>>> import numpy as np
>>> np.set_printoptions(precision=1, suppress=True, linewidth=120)
>>> def rd(a):
...     return np.round(a, 1) + 0
... 
>>> W0 = np.loadtxt("out6.csv", delimiter=",")
>>> print(W0)
[[5. 1. 1.]
 [1. 5. 1.]
 [1. 1. 5.]]
>>> # equal to its transpose
>>> ev, evecs = np.linalg.eigh(W0)
>>> vec = np.array([0, 2, 2])
>>> print(rd(np.linalg.eigvalsh(W0[1:, 1:])))
[4. 6.]
>>> print(vec @ W0 @ vec)
48.0
>>> print(np.abs(W0).sum(axis=1).max(), rd(np.abs(ev).max()))
7.0 7.0
>>> print(rd(evecs * np.abs(ev) @ evecs.T))
[[5. 1. 1.]
 [1. 5. 1.]
 [1. 1. 5.]]
>>> print(rd(evecs * np.sqrt(ev) @ evecs.T))
[[2.2 0.2 0.2]
 [0.2 2.2 0.2]
 [0.2 0.2 2.2]]
>>> print(rd(evecs * np.maximum(ev, 0) @ evecs.T))
[[5. 1. 1.]
 [1. 5. 1.]
 [1. 1. 5.]]
>>> vec = np.array([-1, -4, 2])
>>> target = W0 @ vec
>>> beta, lr = np.zeros(3), 1 / np.linalg.norm(W0, 2) ** 2
>>> for i in range(4):
...     beta -= lr * W0.T @ (W0 @ beta - target)
...     if i % 1 == 0: print(i, round(np.linalg.norm(W0 @ beta - target), 1))
... 
0 11.4
1 7.7
2 5.2
3 3.5
>>> print(rd(np.linalg.cond(W0)))
1.8
>>> feats = 5 * np.eye(8) + np.eye(8, k=1)
>>> print(feats)
[[5. 1. 0. 0. 0. 0. 0. 0.]
 [0. 5. 1. 0. 0. 0. 0. 0.]
 [0. 0. 5. 1. 0. 0. 0. 0.]
 [0. 0. 0. 5. 1. 0. 0. 0.]
 [0. 0. 0. 0. 5. 1. 0. 0.]
 [0. 0. 0. 0. 0. 5. 1. 0.]
 [0. 0. 0. 0. 0. 0. 5. 1.]
 [0. 0. 0. 0. 0. 0. 0. 5.]]
>>> # triangular, det is the product of the diagonal
>>> print(np.prod(np.diag(feats)), rd(np.linalg.det(feats)))
390625.0 390625.0
>>> print(feats @ feats)
[[25. 10.  1.  0.  0.  0.  0.  0.]
 [ 0. 25. 10.  1.  0.  0.  0.  0.]
 [ 0.  0. 25. 10.  1.  0.  0.  0.]
 [ 0.  0.  0. 25. 10.  1.  0.  0.]
 [ 0.  0.  0.  0. 25. 10.  1.  0.]
 [ 0.  0.  0.  0.  0. 25. 10.  1.]
 [ 0.  0.  0.  0.  0.  0. 25. 10.]
 [ 0.  0.  0.  0.  0.  0.  0. 25.]]
>>> print(rd(np.sort(np.linalg.eigvals(feats))))
[5. 5. 5. 5. 5. 5. 5. 5.]
>>> print([int(np.linalg.matrix_rank(np.linalg.matrix_power(feats, p))) for p in range(1, 9)])
[8, 8, 8, 8, 8, 8, 8, 8]
>>> mat = np.array([[-1, 3, 0, 2, 3, 0, 0, 1],
...     [-3, -3, -1, 0, 2, 2, 3, 1],
...     [0, -1, 3, 0, -3, -3, -3, -1],
...     [-3, -3, 3, 2, -1, 0, 1, 0]])
>>> mat[-1] = mat[0] + 4 * mat[1]
>>> print(mat)
[[ -1   3   0   2   3   0   0   1]
 [ -3  -3  -1   0   2   2   3   1]
 [  0  -1   3   0  -3  -3  -3  -1]
 [-13  -9  -4   2  11   8  12   5]]
>>> # looks like rank 3
>>> print(np.linalg.cond(mat) > 100)
True
>>> print([round(float(x), 1) for x in np.linalg.svd(mat, compute_uv=False)[:3]])
[26.0, 5.6, 3.7]
>>> print(np.linalg.matrix_rank(mat, rtol=0.1))
3
